% ipython --no-banner

In [1]: import numpy as np

In [2]: import numpy.linalg as la

In [3]: np.set_printoptions(precision=3, suppress=True, linewidth=120, sign=" ")

In [4]: rng = np.random.default_rng(51)

In [5]: lab = rng.integers(0, 2, 3)

In [6]: m1 = np.array([[6, 8, 3], [6, 9, 3], [7, 0, -7]]) * (lab[:, None] == lab)

In [7]: m1
Out[7]: 
array([[ 6,  0,  0],
       [ 0,  9,  3],
       [ 0,  0, -7]])

In [8]: (la.matrix_power((m1 != 0) + (m1.T != 0) + np.eye(3), 3) > 0).astype(int)
Out[8]: 
array([[ 1,  0,  0],
       [ 0,  1,  1],
       [ 0,  1,  1]])

In [9]: m1 @ m1
Out[9]: 
array([[ 36,   0,   0],
       [  0,  81,   6],
       [  0,   0,  49]])

In [10]: np.flatnonzero(la.matrix_power((m1 != 0) + (m1.T != 0) + np.eye(3), 3)[1])
Out[10]: array([ 1,  2])

In [11]: (m1 != 0).astype(int)
Out[11]: 
array([[ 1,  0,  0],
       [ 0,  1,  1],
       [ 0,  0,  1]])

In [12]: mat = np.diag(5 * np.array([3, 1, 3])) + np.array([[3, -3, 3], [0, -1, 1], [3, -2, -3]])

In [13]: mat
Out[13]: 
array([[18, -3,  3],
       [ 0,  4,  1],
       [ 3, -2, 12]])

In [14]: U, sv, Vh = la.svd(mat, full_matrices=False)

In [15]: np.round(U.T @ U, 3) + 0
Out[15]: 
array([[ 1.,  0.,  0.],
       [ 0.,  1.,  0.],
       [ 0.,  0.,  1.]])

In [16]: np.allclose(U * sv @ Vh, mat)
Out[16]: True

In [17]: np.abs(Vh[0])
Out[17]: array([ 0.906,  0.185,  0.38 ])

In [18]: np.abs(U[:, 0]).round(6).argmax()
Out[18]: np.int64(0)

In [19]: U.shape, sv.shape, Vh.shape
Out[19]: ((3, 3), (3,), (3, 3))

In [20]: np.round(U.T @ mat @ Vh.T, 3) + 0
Out[20]: 
array([[ 19.569,   0.   ,   0.   ],
       [  0.   ,  10.803,   0.   ],
       [  0.   ,   0.   ,   4.044]])
